$ python -q
>>> import numpy as np
>>> from numpy import linalg as LA
>>> np.set_printoptions(precision=2, suppress=True, linewidth=120)
>>> rnd = lambda a: np.round(a, 2) + 0
>>> F = np.load("out0.npy")
>>> print(F)
[[ 2 -3  0  0  0  0]
 [ 0  1  0  0  0  0]
 [-3  3  0  0  0  0]
 [ 0  0  2 -3  0  0]
 [ 0  0  0  1  0  0]
 [ 0  0 -3  3  0  0]
 [ 0  0  0  0  2 -3]
 [ 0  0  0  0  0  1]
 [ 0  0  0  0 -3  3]]
>>> hat = F @ LA.solve(F.T @ F, F.T)
>>> print(rnd(LA.eigvalsh(hat)))
[0. 0. 0. 1. 1. 1. 1. 1. 1.]
>>> print(rnd(np.diag(hat)))
[0.59 0.59 0.82 0.59 0.59 0.82 0.59 0.59 0.82]
>>> print(rnd(hat @ F[:, 5]))
[ 0.  0.  0.  0.  0.  0. -3.  1.  3.]
>>> q, evecs = LA.qr(F[:, :3])[0], LA.qr(F[:, 3:])[0]
>>> sv = LA.svd(q.T @ evecs, compute_uv=False)
>>> print(rnd(LA.norm(q @ q.T - evecs @ evecs.T, 2)))
1.0
>>> E = np.load("arr.npy")
>>> print(rnd(E))
[[ 1.04 -0.32  0.25  0.91  0.35 -0.14 -0.09  0.22]
 [ 1.3   0.2   0.14  0.55 -0.64  0.24  0.79  0.04]
 [ 0.54 -0.61  0.08  0.97 -0.34  0.41 -0.94 -0.06]
 [-0.2  -1.1  -0.14 -0.21  0.   -0.07 -0.94 -0.53]
 [ 0.28  0.61 -0.75 -0.02  1.19  0.19 -0.31  0.48]
 [-0.01  0.24 -0.53 -0.61 -1.34  0.75  0.04  0.33]
 [-0.82 -0.3  -0.74  0.53  0.38  0.56  0.2  -0.67]
 [-0.01 -0.56 -0.18 -0.95  0.19  0.52 -0.92 -0.48]
 [-0.17  0.2   0.9   0.47 -0.11 -0.14 -0.67 -0.7 ]
 [-0.07 -0.41  0.44 -0.31  0.51  0.29 -0.28  1.42]
 [ 1.01 -0.45 -0.4  -0.5  -1.22 -0.97 -0.55  0.36]
 [-0.08 -0.46  0.46  0.42  0.13  0.53  0.43  0.01]
 [ 0.34 -0.1  -0.03 -0.46  0.19  0.98 -0.23 -0.49]
 [-0.5   0.43 -0.41 -0.06  0.06  0.59 -1.12  0.27]
 [-0.3   0.78  0.89  0.01  0.59  0.13 -0.6  -0.34]]
>>> hat = E @ LA.solve(E.T @ E, E.T)
>>> print(rnd(LA.eigvalsh(hat)))
[0. 0. 0. 0. 0. 0. 0. 1. 1. 1. 1. 1. 1. 1. 1.]
>>> print(rnd(hat @ E[:, 7]))
[ 0.22  0.04 -0.06 -0.53  0.48  0.33 -0.67 -0.48 -0.7   1.42  0.36  0.01 -0.49  0.27 -0.34]
>>> print(rnd(np.diag(hat)))
[0.4  0.52 0.59 0.43 0.68 0.64 0.55 0.51 0.44 0.79 0.63 0.31 0.5  0.52 0.48]
